$ ipython --no-banner

In [1]: import numpy as np

In [2]: np.set_printoptions(suppress=True, linewidth=100)

In [3]: def tidy(a):
   ...:     return np.round(a, 3) + 0
   ...: 

In [4]: arr = np.loadtxt("case15.csv", delimiter=",")

In [5]: arr
Out[5]: 
array([[ 98.,   0., -15., -52.,  40.],
       [  0.,  76., -75.,  16.,  15.],
       [-15., -75., 102., -14.,   7.],
       [-52.,  16., -14., 108., -21.],
       [ 40.,  15.,   7., -21.,  90.]])

In [6]: vals, vecs = np.linalg.eigh(arr)

In [7]: x = np.array([2, 0, 0, 1, 1])

In [8]: np.abs(arr).sum(axis=1).max(), tidy(np.abs(vals).max())
Out[8]: (np.float64(213.0), np.float64(178.316))

In [9]: tidy(np.linalg.eigvalsh(arr[1:, 1:]))
Out[9]: array([  9.097,  76.751, 118.054, 172.098])

In [10]: tidy(vecs * np.abs(vals) @ vecs.T)
Out[10]: 
array([[ 98.,   0., -15., -52.,  40.],
       [  0.,  76., -75.,  16.,  15.],
       [-15., -75., 102., -14.,   7.],
       [-52.,  16., -14., 108., -21.],
       [ 40.,  15.,   7., -21.,  90.]])

In [11]: tidy(vecs * np.maximum(vals, 0) @ vecs.T)
Out[11]: 
array([[ 98.,   0., -15., -52.,  40.],
       [  0.,  76., -75.,  16.,  15.],
       [-15., -75., 102., -14.,   7.],
       [-52.,  16., -14., 108., -21.],
       [ 40.,  15.,   7., -21.,  90.]])

In [12]: print(x @ arr @ x)
500.0

In [13]: B = arr[0, 0] * arr[1:] - np.outer(arr[1:, 0], arr[0])

In [14]: B
Out[14]: 
array([[    0.,  7448., -7350.,  1568.,  1470.],
       [    0., -7350.,  9771., -2152.,  1286.],
       [    0.,  1568., -2152.,  7880.,    22.],
       [    0.,  1470.,  1286.,    22.,  7220.]])

In [15]: print(tidy(arr[:, 0] / arr[0, 0]))
[ 1.     0.    -0.153 -0.531  0.408]

In [16]: np.flatnonzero(~B.round(6).any(axis=1))
Out[16]: array([], dtype=int64)

In [17]: np.linalg.matrix_rank(B), np.linalg.matrix_rank(arr)
Out[17]: (np.int64(4), np.int64(5))

In [18]: F = np.array([[0, 1, 0, 1], [2, 1, 2, 1], [0, 1, 0, 1], [2, 1, 2, 1]])

In [19]: F
Out[19]: 
array([[0, 1, 0, 1],
       [2, 1, 2, 1],
       [0, 1, 0, 1],
       [2, 1, 2, 1]])

In [20]: r = np.linalg.matrix_rank(F)

In [21]: print(r)
2

In [22]: N = np.linalg.svd(F)[2][r:].T

In [23]: tidy(F @ N)
Out[23]: 
array([[0., 0.],
       [0., 0.],
       [0., 0.],
       [0., 0.]])

In [24]: [int(np.linalg.matrix_rank(np.delete(F, i, axis=0))) for i in range(4)]
Out[24]: [2, 2, 2, 2]

In [25]: np.allclose(F @ N, 0)
Out[25]: True

In [26]: B = F / np.sqrt((F ** 2).mean(axis=1, keepdims=True))

In [27]: tidy(np.linalg.norm(B, axis=1))
Out[27]: array([2., 2., 2., 2.])

In [28]: tidy(B[0])
Out[28]: array([0.   , 1.414, 0.   , 1.414])

In [29]: np.trace(F)
Out[29]: np.int64(2)

In [30]: print(tidy(np.abs(np.linalg.eigvals(F)).max()))
4.0

In [31]: W0 = np.array([[1, 0, 0, 0], [0, 0, 0, 0], [0, 0, 5, 0], [0, 0, 0, 4]])

In [32]: tidy(np.linalg.norm(W0, 2) / np.linalg.norm(W0))
Out[32]: np.float64(0.772)

In [33]: np.linalg.cond(W0) > 100
Out[33]: np.True_

In [34]: [round(float(x), 3) for x in np.linalg.svd(W0, compute_uv=False)[:3]]
Out[34]: [5.0, 4.0, 1.0]

In [35]: tidy(np.sort(np.linalg.eigvals(W0).real))
Out[35]: array([0., 1., 4., 5.])

In [36]: print(tidy(np.linalg.det(W0)))
0.0

In [37]: (W0 != 0).astype(int)
Out[37]: 
array([[1, 0, 0, 0],
       [0, 0, 0, 0],
       [0, 0, 1, 0],
       [0, 0, 0, 1]])

In [38]: (np.linalg.matrix_power((W0 != 0) + (W0.T != 0) + np.eye(4), 4) > 0).astype(int)
Out[38]: 
array([[1, 0, 0, 0],
       [0, 1, 0, 0],
       [0, 0, 1, 0],
       [0, 0, 0, 1]])

In [39]: np.flatnonzero(np.linalg.matrix_power((W0 != 0) + (W0.T != 0) + np.eye(4), 4)[1])
Out[39]: array([1])

In [40]: Uu, sigma, VT = np.linalg.svd(W0)

In [41]: vecs = VT[:(sigma > 1e-8).sum()]

In [42]: rng = np.random.default_rng(68)

In [43]: x = W0[1] + 2 * W0[2] + rng.integers(2) * np.eye(4)[0]

In [44]: x
Out[44]: array([ 0.,  0., 10.,  0.])

In [45]: tidy(np.linalg.norm(x - vecs.T @ vecs @ x))
Out[45]: np.float64(0.0)

In [46]: np.allclose(vecs.T @ vecs @ x, x)
Out[46]: True

In [47]: print(vecs.T @ vecs)
[[1. 0. 0. 0.]
 [0. 0. 0. 0.]
 [0. 0. 1. 0.]
 [0. 0. 0. 1.]]

In [48]: np.diag(vecs.T @ vecs)
Out[48]: array([1., 0., 1., 1.])

In [49]: tidy(np.linalg.svd(W0, compute_uv=False))
Out[49]: array([5., 4., 1., 0.])
